% python3 -q
>>> import numpy as np
>>> np.set_printoptions(precision=3, suppress=True, linewidth=140)
>>> tidy = lambda a: np.round(a, 3) + 0
>>> E = np.load("sample9.npy")
>>> tidy(E)
array([[ 1.705,  0.269,  0.213,  0.299,  0.099,  0.374, -0.325],
       [ 0.269,  1.304, -0.14 , -0.24 ,  0.73 , -1.416, -0.321],
       [ 0.213, -0.14 ,  1.919, -0.015, -0.436,  0.423,  0.489],
       [ 0.299, -0.24 , -0.015,  3.166,  0.092,  1.433,  0.16 ],
       [ 0.099,  0.73 , -0.436,  0.092,  2.251,  0.272, -0.008],
       [ 0.374, -1.416,  0.423,  1.433,  0.272,  2.992, -0.025],
       [-0.325, -0.321,  0.489,  0.16 , -0.008, -0.025,  1.663]])
>>> np.allclose(E[:-1].T @ np.linalg.lstsq(E[:-1].T, E[-1])[0], E[-1])
True
>>> np.abs(np.diag(np.linalg.qr(E)[1])) > 1e-9
array([ True,  True,  True,  True,  True,  True, False])
>>> tidy(np.trace(np.linalg.pinv(E) @ E))
np.float64(6.0)
>>> cov = E.T @ E
>>> tidy(np.diag(cov))
array([ 3.371,  4.491,  4.357, 12.258,  5.881, 13.403,  3.238])
>>> (E @ E.T).shape
(7, 7)
>>> tidy(np.trace(cov)), tidy((E ** 2).sum())
(np.float64(47.0), np.float64(47.0))
>>> theta = np.radians(60)
>>> Rm = np.eye(7)
>>> Rm[6, 6] = Rm[1, 1] = np.cos(theta)
>>> Rm[6, 1], Rm[1, 6] = -np.sin(theta), np.sin(theta)
>>> tidy(Rm)
array([[ 1.   ,  0.   ,  0.   ,  0.   ,  0.   ,  0.   ,  0.   ],
       [ 0.   ,  0.5  ,  0.   ,  0.   ,  0.   ,  0.   ,  0.866],
       [ 0.   ,  0.   ,  1.   ,  0.   ,  0.   ,  0.   ,  0.   ],
       [ 0.   ,  0.   ,  0.   ,  1.   ,  0.   ,  0.   ,  0.   ],
       [ 0.   ,  0.   ,  0.   ,  0.   ,  1.   ,  0.   ,  0.   ],
       [ 0.   ,  0.   ,  0.   ,  0.   ,  0.   ,  1.   ,  0.   ],
       [ 0.   , -0.866,  0.   ,  0.   ,  0.   ,  0.   ,  0.5  ]])
>>> Y = E @ Rm.T
>>> tidy(np.linalg.det(Rm)), np.trace(Rm)
(np.float64(1.0), np.float64(6.0))
>>> np.allclose(np.linalg.norm(E, axis=1), np.linalg.norm(Y, axis=1))
True
>>> tidy(Y)
array([[ 1.705, -0.147,  0.213,  0.299,  0.099,  0.374, -0.396],
       [ 0.269,  0.374, -0.14 , -0.24 ,  0.73 , -1.416, -1.29 ],
       [ 0.213,  0.353,  1.919, -0.015, -0.436,  0.423,  0.366],
       [ 0.299,  0.018, -0.015,  3.166,  0.092,  1.433,  0.287],
       [ 0.099,  0.358, -0.436,  0.092,  2.251,  0.272, -0.636],
       [ 0.374, -0.73 ,  0.423,  1.433,  0.272,  2.992,  1.214],
       [-0.325,  1.279,  0.489,  0.16 , -0.008, -0.025,  1.109]])
>>> tidy(np.abs(Y - E).max(axis=0))
array([0.   , 1.6  , 0.   , 0.   , 0.   , 0.   , 1.239])
>>> W1 = np.array([[4, 4, 5, 4, 5],
...     [5, 1, 5, 4, 4],
...     [2, 1, 2, 0, 3],
...     [2, 3, 5, 2, 0],
...     [2, 2, 2, 4, 1],
...     [5, 1, 2, 1, 4],
...     [1, 4, 5, 0, 4]])
>>> c = np.array([7, 9, 1, 1, 7])
>>> hid = np.maximum(Y @ W1 + c, 0)
>>> tidy((hid > 0).mean(axis=0))
array([1.   , 1.   , 0.857, 1.   , 0.857])
>>> basis = np.array([[3, 3, 1], [2, 2, 3], [3, 3, 1], [1, 2, 1], [1, 3, 0]])
>>> W1 @ basis
array([[44, 58, 25],
       [40, 52, 17],
       [17, 23,  7],
       [29, 31, 18],
       [21, 27, 14],
       [28, 37, 11],
       [30, 38, 18]])
>>> np.linalg.cond(E) > 100
np.True_
>>> np.argsort(-np.linalg.norm(E, axis=0).round(6), kind="stable")[:3]
array([5, 3, 4])
>>> [round(float(x), 3) for x in np.linalg.svd(E, compute_uv=False)[:3]]
[5.0, 3.0, 2.0]
>>> mat = np.loadtxt("block5.csv", delimiter=",")
>>> tidy(mat)
array([[-0.426, -1.328, -4.802],
       [-4.682, -1.54 ,  0.841],
       [-1.703,  4.568, -1.112]])
>>> tidy(np.linalg.svd(mat, compute_uv=False))
array([5., 5., 5.])
>>> tidy(mat @ mat.T)
array([[25.,  0.,  0.],
       [ 0., 25.,  0.],
       [ 0.,  0., 25.]])
>>> tidy(np.linalg.pinv(mat))
array([[-0.017, -0.187, -0.068],
       [-0.053, -0.062,  0.183],
       [-0.192,  0.034, -0.044]])
>>> r0 = np.array([1, 3, 0])
>>> Y = mat + np.outer(r0, np.eye(3)[2])
>>> tidy(np.linalg.det(Y) / np.linalg.det(mat)), tidy(1 + np.linalg.solve(mat, r0)[2])
(np.float64(0.909), np.float64(0.909))
>>> tidy(Y)
array([[-0.426, -1.328, -3.802],
       [-4.682, -1.54 ,  3.841],
       [-1.703,  4.568, -1.112]])
>>> feats = np.loadtxt("case3.csv", delimiter=",")
>>> feats
array([[ 1.,  0.,  0.,  0.,  0.,  0.,  0.,  0.,  0.,  0.],
       [ 2.,  1.,  0.,  0.,  0.,  0.,  0.,  0.,  0.,  0.],
       [ 0., -2.,  1.,  0.,  0.,  0.,  0.,  0.,  0.,  0.],
       [ 2., -1., -3.,  1.,  0.,  0.,  0.,  0.,  0.,  0.],
       [-2., -1.,  0.,  0.,  1.,  0.,  0.,  0.,  0.,  0.],
       [-1.,  2., -2.,  1., -3.,  1.,  0.,  0.,  0.,  0.],
       [ 2.,  0.,  1., -1., -2.,  2.,  1.,  0.,  0.,  0.],
       [-2.,  1., -3., -2., -3., -2.,  1.,  1.,  0.,  0.],
       [-1.,  2.,  0., -2., -1., -3.,  3.,  3.,  1.,  0.],
       [-2., -3.,  1., -2.,  2., -3.,  3., -2.,  3.,  1.]])
>>> rng = np.random.default_rng(112818)
>>> z = rng.permutation(10)
>>> z
array([5, 3, 4, 6, 9, 2, 0, 7, 8, 1])
>>> Y = feats[z][:, z]
>>> tidy(np.sort(np.abs(np.linalg.eigvals(Y))))
array([1., 1., 1., 1., 1., 1., 1., 1., 1., 1.])
>>> tidy(np.linalg.det(Y)), tidy(np.linalg.det(feats[z]))
(np.float64(1.0), np.float64(-1.0))
>>> np.allclose(Y, feats)
False
>>> Y = feats[0, 0] * feats[1:] - np.outer(feats[1:, 0], feats[0])
>>> Y
array([[ 0.,  1.,  0.,  0.,  0.,  0.,  0.,  0.,  0.,  0.],
       [ 0., -2.,  1.,  0.,  0.,  0.,  0.,  0.,  0.,  0.],
       [ 0., -1., -3.,  1.,  0.,  0.,  0.,  0.,  0.,  0.],
       [ 0., -1.,  0.,  0.,  1.,  0.,  0.,  0.,  0.,  0.],
       [ 0.,  2., -2.,  1., -3.,  1.,  0.,  0.,  0.,  0.],
       [ 0.,  0.,  1., -1., -2.,  2.,  1.,  0.,  0.,  0.],
       [ 0.,  1., -3., -2., -3., -2.,  1.,  1.,  0.,  0.],
       [ 0.,  2.,  0., -2., -1., -3.,  3.,  3.,  1.,  0.],
       [ 0., -3.,  1., -2.,  2., -3.,  3., -2.,  3.,  1.]])
>>> np.linalg.matrix_rank(Y), np.linalg.matrix_rank(feats)
(np.int64(9), np.int64(10))
>>> np.flatnonzero(~Y.round(6).any(axis=1))
array([], dtype=int64)
>>> Uu, sigma, vt = np.linalg.svd(Y, full_matrices=False)
>>> tidy(Uu.T @ Y @ vt.T)
array([[8.058, 0.   , 0.   , 0.   , 0.   , 0.   , 0.   , 0.   , 0.   ],
       [0.   , 7.698, 0.   , 0.   , 0.   , 0.   , 0.   , 0.   , 0.   ],
       [0.   , 0.   , 4.403, 0.   , 0.   , 0.   , 0.   , 0.   , 0.   ],
       [0.   , 0.   , 0.   , 3.543, 0.   , 0.   , 0.   , 0.   , 0.   ],
       [0.   , 0.   , 0.   , 0.   , 2.215, 0.   , 0.   , 0.   , 0.   ],
       [0.   , 0.   , 0.   , 0.   , 0.   , 1.681, 0.   , 0.   , 0.   ],
       [0.   , 0.   , 0.   , 0.   , 0.   , 0.   , 1.062, 0.   , 0.   ],
       [0.   , 0.   , 0.   , 0.   , 0.   , 0.   , 0.   , 0.047, 0.   ],
       [0.   , 0.   , 0.   , 0.   , 0.   , 0.   , 0.   , 0.   , 0.006]])
>>> (sigma > 1e-8).sum()
np.int64(9)
>>> r0 = np.array([1, 2, -5])
>>> np.correlate(feats[7], feats[2], "full")
array([ 0.,  0.,  0.,  0.,  0.,  0.,  0., -2.,  5., -5.,  4.,  1.,  4.,  5., -1., -2.,  0.,  0.,  0.])
>>> np.array([np.convolve(row, r0, "same") for row in feats])
array([[  2.,  -5.,   0.,   0.,   0.,   0.,   0.,   0.,   0.,   0.],
       [  5.,  -8.,  -5.,   0.,   0.,   0.,   0.,   0.,   0.,   0.],
       [ -2.,  -3.,  12.,  -5.,   0.,   0.,   0.,   0.,   0.,   0.],
       [  3., -15.,   0.,  17.,  -5.,   0.,   0.,   0.,   0.,   0.],
       [ -5.,   8.,   5.,   1.,   2.,  -5.,   0.,   0.,   0.,   0.],
       [  0.,   7., -13.,   9., -10.,  17.,  -5.,   0.,   0.,   0.],
       [  4.,  -9.,   1.,  -9.,   3.,  15.,  -8.,  -5.,   0.,   0.],
       [ -3.,   9., -13.,   8.,   2.,  12.,  13.,  -3.,  -5.,   0.],
       [  0.,   9., -12.,  -5.,   5.,   2.,  24.,  -8., -13.,  -5.],
       [ -7.,   5.,  15.,  -7.,  11., -13.,  19., -16.,  17., -13.]])
>>> arr = np.load("arr.npy")
>>> arr
array([[0, 0, 0, 1, 1, 0, 1, 1, 0, 0],
       [0, 0, 0, 1, 1, 1, 1, 1, 0, 0],
       [0, 0, 0, 0, 0, 0, 0, 0, 1, 1],
       [1, 1, 0, 0, 1, 1, 1, 1, 0, 0],
       [1, 1, 0, 1, 0, 0, 1, 1, 0, 0],
       [0, 1, 0, 1, 0, 0, 1, 1, 0, 0],
       [1, 1, 0, 1, 1, 1, 0, 1, 0, 0],
       [1, 1, 0, 1, 1, 1, 1, 0, 0, 0],
       [0, 0, 1, 0, 0, 0, 0, 0, 0, 1],
       [0, 0, 1, 0, 0, 0, 0, 0, 1, 0]])
>>> # splits into 2 blocks
>>> Y = arr + rng.integers(-2, 3, (10, 1)) @ rng.integers(-2, 3, (1, 10))
>>> Y
array([[-2,  1, -2,  0,  1, -1,  2,  3,  2,  2],
       [ 0,  0,  0,  1,  1,  1,  1,  1,  0,  0],
       [ 2, -1,  2,  1,  0,  1, -1, -2, -1, -1],
       [-3,  3, -4, -2,  1, -1,  3,  5,  4,  4],
       [ 3,  0,  2,  2,  0,  1,  0, -1, -2, -2],
       [-4,  3, -4, -1,  0, -2,  3,  5,  4,  4],
       [ 3,  0,  2,  2,  1,  2, -1, -1, -2, -2],
       [ 3,  0,  2,  2,  1,  2,  0, -2, -2, -2],
       [-4,  2, -3, -2,  0, -2,  2,  4,  4,  5],
       [ 2, -1,  3,  1,  0,  1, -1, -2, -1, -2]])
>>> np.linalg.matrix_rank(Y - arr, tol=1e-8)
np.int64(1)
>>> tidy(np.linalg.svd(Y - arr, compute_uv=False))
array([20.785,  0.   ,  0.   ,  0.   ,  0.   ,  0.   ,  0.   ,  0.   ,  0.   ,  0.   ])
